% python3 -q
>>> import numpy as np
>>> np.set_printoptions(precision=2, suppress=True, linewidth=100, legacy="1.25")
>>> tidy = lambda a: np.round(a, 2) + 0
>>> arr = np.diag(np.array([0, -2, -1, 1, 2, 2, 1, -2, 0])) + 5 * np.eye(9, k=1) + 5 * np.eye(9, k=-1)
>>> arr
array([[ 0.,  5.,  0.,  0.,  0.,  0.,  0.,  0.,  0.],
       [ 5., -2.,  5.,  0.,  0.,  0.,  0.,  0.,  0.],
       [ 0.,  5., -1.,  5.,  0.,  0.,  0.,  0.,  0.],
       [ 0.,  0.,  5.,  1.,  5.,  0.,  0.,  0.,  0.],
       [ 0.,  0.,  0.,  5.,  2.,  5.,  0.,  0.,  0.],
       [ 0.,  0.,  0.,  0.,  5.,  2.,  5.,  0.,  0.],
       [ 0.,  0.,  0.,  0.,  0.,  5.,  1.,  5.,  0.],
       [ 0.,  0.,  0.,  0.,  0.,  0.,  5., -2.,  5.],
       [ 0.,  0.,  0.,  0.,  0.,  0.,  0.,  5.,  0.]])
>>> blk = np.stack([arr, -2 * arr, arr[::-1]])
>>> (blk @ arr.T).shape
(3, 9, 9)
>>> blk.sum(axis=0)
array([[ 0., -5.,  0.,  0.,  0.,  0.,  0.,  5.,  0.],
       [-5.,  2., -5.,  0.,  0.,  0.,  5., -2.,  5.],
       [ 0., -5.,  1., -5.,  0.,  5.,  1.,  5.,  0.],
       [ 0.,  0., -5., -1.,  0.,  2.,  5.,  0.,  0.],
       [ 0.,  0.,  0.,  0.,  0.,  0.,  0.,  0.,  0.],
       [ 0.,  0.,  5.,  1.,  0., -2., -5.,  0.,  0.],
       [ 0.,  5., -1.,  5.,  0., -5., -1., -5.,  0.],
       [ 5., -2.,  5.,  0.,  0.,  0., -5.,  2., -5.],
       [ 0.,  5.,  0.,  0.,  0.,  0.,  0., -5.,  0.]])
>>> tidy(np.linalg.norm(blk, axis=(1, 2)))
array([20.47, 40.94, 20.47])
>>> blk.shape
(3, 9, 9)
>>> K = np.load("out17.npy")
>>> tidy(K)
array([[0.25, 0.  , 0.  , 0.  , 0.  , 0.  , 0.25, 0.  , 0.  , 0.25, 0.  , 0.25, 0.  , 0.  ],
       [0.  , 0.29, 0.  , 0.14, 0.14, 0.14, 0.  , 0.  , 0.  , 0.  , 0.  , 0.  , 0.14, 0.14],
       [0.  , 0.  , 0.25, 0.  , 0.  , 0.  , 0.  , 0.25, 0.  , 0.  , 0.25, 0.  , 0.  , 0.25],
       [0.  , 0.  , 0.25, 0.5 , 0.  , 0.  , 0.  , 0.  , 0.25, 0.  , 0.  , 0.  , 0.  , 0.  ],
       [0.17, 0.17, 0.  , 0.  , 0.17, 0.  , 0.  , 0.  , 0.17, 0.  , 0.17, 0.  , 0.  , 0.17],
       [0.2 , 0.  , 0.  , 0.  , 0.  , 0.2 , 0.  , 0.  , 0.2 , 0.2 , 0.  , 0.  , 0.  , 0.2 ],
       [0.  , 0.  , 0.  , 0.  , 0.  , 0.  , 0.5 , 0.  , 0.  , 0.  , 0.5 , 0.  , 0.  , 0.  ],
       [0.14, 0.  , 0.  , 0.14, 0.  , 0.  , 0.  , 0.14, 0.14, 0.14, 0.14, 0.14, 0.  , 0.  ],
       [0.  , 0.  , 0.  , 0.  , 0.25, 0.  , 0.  , 0.  , 0.25, 0.  , 0.25, 0.  , 0.  , 0.25],
       [0.2 , 0.2 , 0.  , 0.  , 0.  , 0.  , 0.  , 0.2 , 0.  , 0.2 , 0.  , 0.2 , 0.  , 0.  ],
       [0.  , 0.  , 0.  , 0.17, 0.17, 0.17, 0.  , 0.  , 0.  , 0.  , 0.33, 0.  , 0.17, 0.  ],
       [0.  , 0.  , 0.2 , 0.2 , 0.  , 0.  , 0.  , 0.  , 0.  , 0.  , 0.2 , 0.2 , 0.2 , 0.  ],
       [0.  , 0.  , 0.  , 0.  , 0.  , 0.  , 0.  , 0.  , 0.  , 0.  , 0.  , 0.  , 0.5 , 0.5 ],
       [0.  , 0.  , 0.  , 0.  , 0.  , 0.25, 0.25, 0.  , 0.  , 0.25, 0.  , 0.  , 0.  , 0.25]])
>>> tidy(K @ np.ones(14))
array([1., 1., 1., 1., 1., 1., 1., 1., 1., 1., 1., 1., 1., 1.])
>>> p = np.eye(14)[2]
>>> for _ in range(5):
...     p = p @ K
...     print(p.round(2))
... 
[0.   0.   0.25 0.   0.   0.   0.   0.25 0.   0.   0.25 0.   0.   0.25]
[0.04 0.   0.06 0.08 0.04 0.1  0.06 0.1  0.04 0.1  0.18 0.04 0.04 0.12]
[0.07 0.03 0.04 0.09 0.05 0.08 0.07 0.05 0.07 0.09 0.14 0.05 0.06 0.1 ]
[0.07 0.03 0.04 0.09 0.05 0.07 0.08 0.04 0.07 0.09 0.14 0.05 0.07 0.11]
[0.06 0.04 0.04 0.09 0.05 0.07 0.08 0.03 0.07 0.08 0.14 0.05 0.07 0.12]
